In [1]: import numpy as np

In [2]: np.set_printoptions(suppress=True, linewidth=200)

In [3]: data = np.load("block16.npy")

In [4]: data
Out[4]: 
array([[ 2, -3,  2, -2, -2, -3],
       [-2, -3,  3,  2, -3,  3],
       [-1,  0,  0,  0,  2,  3],
       [-1,  1, -1, -2, -1, -3],
       [ 3,  3,  0, -3,  3, -3],
       [-1,  1,  1,  2,  3, -2]])

In [5]: vec = np.array([1, 1, 0, 3, 2, 3])

In [6]: y = data @ vec

In [7]: y
Out[7]: array([-20,   4,  12, -17,  -6,   6])

In [8]: np.round(np.linalg.solve(data, y), 2) + 0
Out[8]: array([1., 1., 0., 3., 2., 3.])

In [9]: np.round(np.linalg.solve(data, -1 * y), 2) + 0
Out[9]: array([-1., -1.,  0., -3., -2., -3.])

In [10]: np.round(np.linalg.solve(data, data[:, 4]), 2) + 0
Out[10]: array([0., 0., 0., 0., 1., 0.])

In [11]: np.round(np.linalg.solve(data.T, data[0]), 2) + 0
Out[11]: array([1., 0., 0., 0., 0., 0.])

In [12]: round(float(np.linalg.norm(data[1] - data[5])), 2)
Out[12]: 9.06

In [13]: np.linalg.norm(data, axis=1).argmax()
Out[13]: np.int64(4)

In [14]: round(np.linalg.norm(data, "nuc"), 2)
Out[14]: np.float64(27.39)

In [15]: round(float(np.linalg.norm(data, 2)), 2)
Out[15]: 9.59

In [16]: np.round(np.linalg.norm(data, axis=0), 2)
Out[16]: array([4.47, 5.39, 3.87, 5.  , 6.  , 7.  ])

In [17]: O, R = np.linalg.qr(data)

In [18]: round(float(abs(R[0, 0])), 2), round(float(np.linalg.norm(data[:, 0])), 2)
Out[18]: (4.47, 4.47)

In [19]: np.round(O.T @ O, 2) + 0
Out[19]: 
array([[1., 0., 0., 0., 0., 0.],
       [0., 1., 0., 0., 0., 0.],
       [0., 0., 1., 0., 0., 0.],
       [0., 0., 0., 1., 0., 0.],
       [0., 0., 0., 0., 1., 0.],
       [0., 0., 0., 0., 0., 1.]])

In [20]: np.round(O @ R, 2) + 0
Out[20]: 
array([[ 2., -3.,  2., -2., -2., -3.],
       [-2., -3.,  3.,  2., -3.,  3.],
       [-1.,  0.,  0.,  0.,  2.,  3.],
       [-1.,  1., -1., -2., -1., -3.],
       [ 3.,  3.,  0., -3.,  3., -3.],
       [-1.,  1.,  1.,  2.,  3., -2.]])
